In [1]: import numpy as np

In [2]: from numpy import linalg as LA

In [3]: np.set_printoptions(suppress=True, linewidth=100)

In [4]: rd = lambda a: np.round(a, 2) + 0

In [5]: arr = np.loadtxt("run16.csv", delimiter=",")

In [6]: print(rd(arr))
[[ 0.93  0.27  0.35 -2.91  1.12  0.79  1.93  1.91 -3.48  0.94  1.05]
 [ 3.48  0.65 -0.33 -1.34 -0.54  0.9  -1.14  0.76 -1.61  0.19  1.96]
 [ 2.89  0.85 -0.82  0.13 -0.65  0.88 -2.04  0.09 -0.18 -0.45  1.59]
 [-0.05  0.54  0.04 -1.08  0.77  0.39  0.54  0.87 -1.6   0.17  0.48]
 [ 5.01  0.51 -0.63 -1.56 -1.14  0.75 -3.16  0.04 -1.78  0.02  3.41]
 [-4.83 -2.06  0.93  1.53  0.58 -1.11  2.61 -1.02  1.53  0.42 -3.18]
 [ 0.48 -1.22 -0.16  1.5  -1.25 -0.5  -0.8  -1.35  1.9   0.16 -0.48]
 [-5.86 -0.27  0.5   1.91  1.29 -1.2   2.77 -0.4   2.67 -0.51 -3.72]
 [-3.25 -1.49  1.09 -0.92  1.13 -0.81  3.85  0.54 -0.44  0.9  -2.32]
 [ 1.87  0.06 -0.57 -0.05 -0.32  1.1  -0.62  0.17 -1.21  0.5   1.65]
 [ 1.22 -0.18  0.23 -0.65 -0.71 -1.02 -0.64 -0.31  1.05 -0.19 -0.22]
 [-1.7   0.76  0.32  0.26  0.49 -0.69  0.06  0.02  0.83 -0.77 -1.04]
 [ 5.53  3.32 -0.91 -2.09 -0.08  2.04 -3.79  1.75 -3.07 -1.1   4.06]
 [ 1.72  2.95 -1.24  1.58 -0.39  0.89 -3.78 -0.11  1.38 -1.91  1.53]
 [ 1.89  0.26  0.05 -1.28 -0.13  0.31 -0.7   0.48 -1.41  0.07  1.14]
 [ 3.14  0.69 -0.14 -2.82  0.8   2.12 -0.22  1.86 -4.76  0.53  2.9 ]]

In [7]: print(rd(arr.mean(axis=0)))
[ 0.78  0.35 -0.08 -0.49  0.06  0.3  -0.32  0.33 -0.64 -0.06  0.55]

In [8]: print(LA.matrix_rank(arr))
11

In [9]: print(arr.shape)
(16, 11)

In [10]: print(np.count_nonzero(arr))
176

In [11]: print(rd(LA.norm(arr, axis=0)))
[13.03  5.54  2.55  6.32  3.22  4.33  8.91  3.9   8.55  2.9   9.02]

In [12]: print(rd(LA.norm(arr) ** 2 / LA.norm(arr, 2) ** 2))
1.33

In [13]: print(rd(LA.norm(arr[10] - arr[14])))
3.44

In [14]: print(rd(LA.norm(arr, 1)), rd(LA.norm(arr, np.inf)))
43.85 27.75

In [15]: print(rd(LA.norm(arr, "nuc")))
39.98

In [16]: print(LA.norm(arr, axis=1).argmax())
12

In [17]: print(rd(arr[10] @ arr[14]))
1.43

In [18]: print(rd(LA.norm(arr, 2)))
20.0

In [19]: print(rd(LA.norm(arr[10], 1)), rd(LA.norm(arr[10], np.inf)))
6.41 1.22

In [20]: W = np.array([[0, 1],
    ...:     [1, 3],
    ...:     [-3, 0],
    ...:     [0, 2],
    ...:     [0, 1],
    ...:     [-3, -1],
    ...:     [-3, 3],
    ...:     [3, -1],
    ...:     [-2, -1],
    ...:     [0, 3],
    ...:     [2, -3]])

In [21]: c = np.array([2, 1])

In [22]: hid = np.maximum(arr @ W + c, 0)

In [23]: print(rd((hid > 0).mean(axis=0)))
[0.75 0.38]

In [24]: print((hid > 0).astype(int))
[[1 1]
 [1 0]
 [1 0]
 [1 1]
 [1 0]
 [0 1]
 [0 0]
 [0 1]
 [0 1]
 [1 0]
 [1 0]
 [1 1]
 [1 0]
 [1 0]
 [1 0]
 [1 0]]

In [25]: basis = np.array([[-5, 5], [-9, -1]])

In [26]: print(W @ basis)
[[ -9  -1]
 [-32   2]
 [ 15 -15]
 [-18  -2]
 [ -9  -1]
 [ 24 -14]
 [-12 -18]
 [ -6  16]
 [ 19  -9]
 [-27  -3]
 [ 17  13]]
